$ python3 -q
>>> import numpy as np
>>> np.set_printoptions(precision=3, suppress=True, linewidth=100)
>>> data = np.load("case0.npy")
>>> data
array([[-0.3  , -1.   ,  0.   ],
       [ 0.2  ,  1.   ,  0.   ],
       [ 0.1  ,  0.1  , -1.   ],
       [ 1.9  ,  0.3  ,  1.5  ],
       [ 0.072,  0.098, -0.996]])
>>> M2 = data / np.sqrt((data ** 2).mean(axis=1, keepdims=True))
>>> np.linalg.matrix_rank(data - data.mean(axis=1, keepdims=True))
np.int64(2)
>>> rng = np.random.default_rng(26)
>>> idx = rng.permutation(3)
>>> M2 = data[:, idx] * rng.choice([-1, 1], 3)
>>> M2
array([[ 0.   ,  1.   ,  0.3  ],
       [ 0.   , -1.   , -0.2  ],
       [-1.   , -0.1  , -0.1  ],
       [ 1.5  , -0.3  , -1.9  ],
       [-0.996, -0.098, -0.072]])
>>> Uu, _, VT = np.linalg.svd(data.T @ M2)
>>> np.round(np.linalg.lstsq(data, M2)[0], 3) + 0
array([[ 0.,  0., -1.],
       [ 0., -1.,  0.],
       [ 1.,  0.,  0.]])
>>> print(np.round(Uu @ VT, 3) + 0)
[[ 0.  0. -1.]
 [ 0. -1.  0.]
 [ 1.  0.  0.]]
>>> def softmax(z):
...     e = np.exp(z - z.max(axis=-1, keepdims=True))
...     return e / e.sum(axis=-1, keepdims=True)
... 
>>> softmax(data).sum(axis=1)
array([1., 1., 1., 1., 1.])
>>> softmax(data[3])
array([0.534, 0.108, 0.358])
>>> scores = data @ data.T / np.sqrt(3)
>>> softmax(scores).round(6).argmax(axis=1)
array([0, 1, 2, 3, 2])
>>> arr = np.loadtxt("mat.csv", delimiter=",")
>>> arr
array([[-5.823,  5.84 ,  0.01 , -1.476, -4.369],
       [ 2.854, -2.849,  0.021,  0.698,  2.136],
       [ 4.887, -4.864, -0.006,  1.219,  3.626],
       [ 7.677, -7.639, -0.004,  1.901,  5.734],
       [-8.575,  8.565, -0.002, -2.177, -6.396],
       [ 0.964, -0.959,  0.06 ,  0.207,  0.675],
       [-5.397,  5.384, -0.008, -1.375, -4.088],
       [ 2.018, -2.047, -0.022,  0.534,  1.541],
       [-6.302,  6.28 ,  0.037, -1.543, -4.701],
       [ 2.265, -2.288,  0.036,  0.559,  1.674],
       [ 5.275, -5.253, -0.036,  1.32 ,  3.956],
       [ 2.121, -2.115, -0.003,  0.507,  1.519],
       [-2.645,  2.64 , -0.021, -0.617, -1.95 ]])
>>> Xc = (arr - arr.mean(axis=0)) / arr.std(axis=0)
>>> np.argwhere(np.abs(Xc) > 2)
array([[5, 2]])
>>> c = np.linalg.lstsq(np.delete(Xc, 0, axis=1), Xc[:, 0])[0]
>>> c
array([-0.905, -0.001, -0.106,  0.201])
>>> np.abs(c).argmax()
np.int64(0)
>>> Uu, sv, VT = np.linalg.svd(arr)
>>> print(np.argmax(sv[:-1] / (sv[1:] + 1e-6)) + 1)
1
>>> print(sv)
[28.787  0.127  0.078  0.062  0.034]
>>> M2 = Uu[:, :1] @ np.diag(sv[:1]) @ VT[:1]
>>> np.linalg.matrix_rank(M2)
np.int64(1)
>>> np.round(np.linalg.norm(arr - M2, 2), 3), np.round(sv[1], 3)
(np.float64(0.127), np.float64(0.127))
>>> np.round(np.linalg.norm(arr - M2) / np.linalg.norm(arr), 3)
np.float64(0.006)
>>> np.round(np.abs(arr - M2).max(), 3)
np.float64(0.061)
>>> print(np.linalg.matrix_rank(arr, rtol=0.05))
1
>>> M2 = arr + rng.integers(-2, 3, (13, 1)) @ rng.integers(-2, 3, (1, 5))
>>> M2
array([[ -1.823,   9.84 ,  -3.99 ,  -1.476,  -6.369],
       [  4.854,  -0.849,  -1.979,   0.698,   1.136],
       [  2.887,  -6.864,   1.994,   1.219,   4.626],
       [  5.677,  -9.639,   1.996,   1.901,   6.734],
       [-12.575,   4.565,   3.998,  -2.177,  -4.396],
       [  0.964,  -0.959,   0.06 ,   0.207,   0.675],
       [ -5.397,   5.384,  -0.008,  -1.375,  -4.088],
       [ -1.982,  -6.047,   3.978,   0.534,   3.541],
       [ -8.302,   4.28 ,   2.037,  -1.543,  -3.701],
       [  0.265,  -4.288,   2.036,   0.559,   2.674],
       [  9.275,  -1.253,  -4.036,   1.32 ,   1.956],
       [ -1.879,  -6.115,   3.997,   0.507,   3.519],
       [ -2.645,   2.64 ,  -0.021,  -0.617,  -1.95 ]])
>>> np.linalg.matrix_rank(M2 - arr, tol=1e-8)
np.int64(1)
>>> M2 - arr
array([[ 4.,  4., -4.,  0., -2.],
       [ 2.,  2., -2.,  0., -1.],
       [-2., -2.,  2.,  0.,  1.],
       [-2., -2.,  2.,  0.,  1.],
       [-4., -4.,  4.,  0.,  2.],
       [ 0.,  0.,  0.,  0.,  0.],
       [ 0.,  0.,  0.,  0.,  0.],
       [-4., -4.,  4.,  0.,  2.],
       [-2., -2.,  2.,  0.,  1.],
       [-2., -2.,  2.,  0.,  1.],
       [ 4.,  4., -4.,  0., -2.],
       [-4., -4.,  4.,  0.,  2.],
       [ 0.,  0.,  0.,  0.,  0.]])
>>> print(np.abs(M2 - arr).sum(axis=1))
[14.  7.  7.  7. 14.  0.  0. 14.  7.  7. 14. 14.  0.]
>>> O, evecs = np.linalg.qr(arr[:, :3])[0], np.linalg.qr(arr[:, 3:])[0]
>>> sv = np.linalg.svd(O.T @ evecs, compute_uv=False)
>>> round(float(np.linalg.norm(O @ O.T - evecs @ evecs.T, 2)), 3)
1.0
>>> mat = np.loadtxt("arr.csv", delimiter=",")
>>> mat
array([[ 3.167,  1.194,  0.878, -3.997, -1.057],
       [ 1.028,  0.424, -3.362,  1.885,  1.469],
       [ 6.726, -3.213, -3.418,  3.663,  5.359],
       [ 4.622,  0.104, -0.002,  4.396,  3.209],
       [ 1.188,  1.007, -5.81 , -1.494,  0.398],
       [ 7.239, -1.806,  5.338, -5.012,  0.049],
       [-5.541,  1.534,  1.073, -4.975, -4.469],
       [ 4.445, -0.626,  4.862, -0.982,  0.465],
       [-1.079,  0.554,  7.261, -0.837, -2.024],
       [ 1.587,  0.726,  4.278,  2.95 ,  0.75 ],
       [ 3.6  , -3.399, -8.057, -0.926,  3.198],
       [ 6.966,  0.343,  4.359, -2.017,  0.699]])
>>> proj = arr @ np.linalg.solve(arr.T @ arr, arr.T)
>>> proj @ arr[:, 0]
array([-5.823,  2.854,  4.887,  7.677, -8.575,  0.964, -5.397,  2.018, -6.302,  2.265,  5.275,
        2.121, -2.645])
>>> Xc = (mat - mat.mean(axis=0)) / mat.std(axis=0)
>>> np.argwhere(np.abs(Xc) > 2)
array([[6, 0],
       [6, 4]])
>>> c = np.linalg.lstsq(np.delete(Xc, 0, axis=1), Xc[:, 0])[0]
>>> np.abs(c).argmax()
np.int64(3)
